% ipython --no-banner

In [1]: import numpy as np

In [2]: import numpy.linalg as la

In [3]: np.set_printoptions(precision=2, suppress=True, linewidth=120)

In [4]: M = np.load("data.npy")

In [5]: M
Out[5]: 
array([[ 0.04, -0.18, -0.18,  0.06],
       [ 0.12, -0.54, -0.54,  0.18],
       [ 0.1 , -0.45, -0.45,  0.15],
       [ 0.02, -0.09, -0.09,  0.03]])

In [6]: # columns 1 and 2 are equal

In [7]: np.abs(np.diag(la.qr(M)[1])) > 1e-9
Out[7]: array([ True, False, False, False])

In [8]: M @ la.pinv(M) @ M
Out[8]: 
array([[ 0.04, -0.18, -0.18,  0.06],
       [ 0.12, -0.54, -0.54,  0.18],
       [ 0.1 , -0.45, -0.45,  0.15],
       [ 0.02, -0.09, -0.09,  0.03]])

In [9]: np.round(np.trace(la.pinv(M) @ M), 2)
Out[9]: np.float64(1.0)

In [10]: r = la.matrix_rank(M)

In [11]: r
Out[11]: np.int64(1)

In [12]: null = la.svd(M)[2][r:].T

In [13]: np.round(M @ null, 2) + 0
Out[13]: 
array([[0., 0., 0.],
       [0., 0., 0.],
       [0., 0., 0.],
       [0., 0., 0.]])

In [14]: [int(la.matrix_rank(np.delete(M, i, axis=0))) for i in range(4)]
Out[14]: [1, 1, 1, 1]

In [15]: null @ null.T
Out[15]: 
array([[ 0.98,  0.1 ,  0.1 , -0.03],
       [ 0.1 ,  0.54, -0.46,  0.15],
       [ 0.1 , -0.46,  0.54,  0.15],
       [-0.03,  0.15,  0.15,  0.95]])

In [16]: null.shape
Out[16]: (4, 3)

In [17]: round(la.det(M[::-1]), 2)
Out[17]: np.float64(0.0)

In [18]: round(la.eigvals(M).sum().real, 2)
Out[18]: np.float64(-0.92)

In [19]: np.round(la.eigvals(M), 2) + 0
Out[19]: array([ 0.  +0.j, -0.92+0.j,  0.  +0.j,  0.  +0.j])

In [20]: round(la.norm(M), 2)
Out[20]: np.float64(1.07)

In [21]: M - M[0]
Out[21]: 
array([[ 0.  ,  0.  ,  0.  ,  0.  ],
       [ 0.08, -0.36, -0.36,  0.12],
       [ 0.06, -0.27, -0.27,  0.09],
       [-0.02,  0.09,  0.09, -0.03]])

In [22]: la.matrix_rank(M)
Out[22]: np.int64(1)

In [23]: np.count_nonzero(M)
Out[23]: np.int64(16)

In [24]: M.mean(axis=0)
Out[24]: array([ 0.07, -0.32, -0.32,  0.11])

In [25]: W0 = np.loadtxt("test17.csv", delimiter=",")

In [26]: W0
Out[26]: 
array([[ 0.34,  3.86,  2.24],
       [-3.09,  1.96, -2.54],
       [-3.51, -2.05,  2.3 ]])

In [27]: np.round(np.einsum("ii->", W0), 2)
Out[27]: np.float64(4.6)

In [28]: round(float(la.det(2 * W0)), 2), round(float(la.det(W0)), 2)
Out[28]: (729.0, 91.12)

In [29]: round(float(la.det(W0[::-1])), 2)
Out[29]: -91.12

In [30]: round(float(np.einsum("ij,ji->", W0, W0)), 2)
Out[30]: -19.95

In [31]: np.kron(np.eye(2, dtype=int), W0)
Out[31]: 
array([[ 0.34,  3.86,  2.24,  0.  ,  0.  ,  0.  ],
       [-3.09,  1.96, -2.54, -0.  ,  0.  , -0.  ],
       [-3.51, -2.05,  2.3 , -0.  , -0.  ,  0.  ],
       [ 0.  ,  0.  ,  0.  ,  0.34,  3.86,  2.24],
       [-0.  ,  0.  , -0.  , -3.09,  1.96, -2.54],
       [-0.  , -0.  ,  0.  , -3.51, -2.05,  2.3 ]])

In [32]: round(la.eigvals(W0).sum().real, 2)
Out[32]: np.float64(4.6)

In [33]: basis = np.sign(np.array([[-3, 3, 1, -2], [2, 3, 1, -2], [-2, 1, 3, -1], [1, -3, 2, -2]]))

In [34]: Y = (np.tril(basis, -1) + np.eye(4)) @ (np.triu(basis, 1) + np.eye(4))

In [35]: vals = np.array([2, 2, 1, 3])

In [36]: feats = np.rint(Y * vals @ la.inv(Y)) + 0

In [37]: feats
Out[37]: 
array([[ 8., -3.,  1., -2.],
       [12., -4.,  2., -4.],
       [ 6., -3.,  3., -2.],
       [ 2., -1.,  0.,  1.]])

In [38]: t = np.radians(180)

In [39]: r_ = np.eye(4)

In [40]: r_[1, 1] = r_[0, 0] = np.cos(t)

In [41]: r_[1, 0], r_[0, 1] = -np.sin(t), np.sin(t)

In [42]: r_.round(2) + 0
Out[42]: 
array([[-1.,  0.,  0.,  0.],
       [ 0., -1.,  0.,  0.],
       [ 0.,  0.,  1.,  0.],
       [ 0.,  0.,  0.,  1.]])

In [43]: Y = feats @ r_.T

In [44]: np.abs(Y - feats).max(axis=0)
Out[44]: array([24.,  8.,  0.,  0.])

In [45]: np.allclose(la.norm(feats, axis=1), la.norm(Y, axis=1))
Out[45]: True

In [46]: Y = la.inv(feats)

In [47]: np.round(la.det(feats) * Y, 2) + 0
Out[47]: 
array([[-14.,  10.,  -2.,   8.],
       [-40.,  26.,  -4.,  16.],
       [-20.,  10.,   4.,   8.],
       [-12.,   6.,   0.,  12.]])

In [48]: (np.abs(Y) > 1e-9).astype(int)
Out[48]: 
array([[1, 1, 1, 1],
       [1, 1, 1, 1],
       [1, 1, 1, 1],
       [1, 1, 0, 1]])

In [49]: Y.round(2) + 0
Out[49]: 
array([[-1.17,  0.83, -0.17,  0.67],
       [-3.33,  2.17, -0.33,  1.33],
       [-1.67,  0.83,  0.33,  0.67],
       [-1.  ,  0.5 ,  0.  ,  1.  ]])

In [50]: np.round(la.cond(feats), 2)
Out[50]: np.float64(90.32)

In [51]: np.allclose(Y, feats.T)
Out[51]: False

In [52]: m1 = np.loadtxt("w.csv", delimiter=",")

In [53]: m1
Out[53]: 
array([[0., 1.],
       [1., 0.]])

In [54]: rng = np.random.default_rng(59449)

In [55]: labels = rng.permutation(2)

In [56]: Y = m1[:, labels] * rng.choice([-1, 1], 2)

In [57]: Y
Out[57]: 
array([[1., 0.],
       [0., 1.]])

In [58]: left, _, vt = la.svd(m1.T @ Y)

In [59]: labels
Out[59]: array([1, 0])

In [60]: la.lstsq(m1, Y)[0]
Out[60]: 
array([[0., 1.],
       [1., 0.]])

In [61]: m1 @ m1
Out[61]: 
array([[1., 0.],
       [0., 1.]])

In [62]: np.trace(m1 @ m1 @ m1) // 6
Out[62]: np.float64(0.0)

In [63]: np.argwhere(np.triu(m1))
Out[63]: array([[0, 1]])

In [64]: Lm = np.diag(m1.sum(axis=1)) - m1

In [65]: Lm
Out[65]: 
array([[ 1., -1.],
       [-1.,  1.]])

In [66]: r0 = np.array([3, 2, 1, 3])

In [67]: g = np.array([1, 1, 1])

In [68]: E = np.outer(r0, g)

In [69]: E
Out[69]: 
array([[3, 3, 3],
       [2, 2, 2],
       [1, 1, 1],
       [3, 3, 3]])

In [70]: t = np.radians(36)

In [71]: r_ = np.eye(3)

In [72]: r_[1, 1] = r_[2, 2] = np.cos(t)

In [73]: r_[1, 2], r_[2, 1] = -np.sin(t), np.sin(t)

In [74]: r_
Out[74]: 
array([[ 1.  ,  0.  ,  0.  ],
       [ 0.  ,  0.81, -0.59],
       [ 0.  ,  0.59,  0.81]])

In [75]: Y = E @ r_.T

In [76]: round(la.det(r_), 2), round(np.trace(r_), 2)
Out[76]: (np.float64(1.0), np.float64(2.62))

In [77]: np.round(la.svd(E, compute_uv=False), 2) + 0, np.round(la.svd(Y, compute_uv=False), 2) + 0
Out[77]: (array([8.31, 0.  , 0.  ]), array([8.31, 0.  , 0.  ]))

In [78]: np.abs(Y - E).max(axis=0)
Out[78]: array([0.  , 2.34, 1.19])

In [79]: round(np.trace(la.pinv(E) @ E), 2)
Out[79]: np.float64(1.0)

In [80]: la.lstsq(E[:-1].T, E[-1])[2]
Out[80]: np.int32(1)

In [81]: np.abs(np.diag(la.qr(E)[1])) > 1e-9
Out[81]: array([ True, False, False])
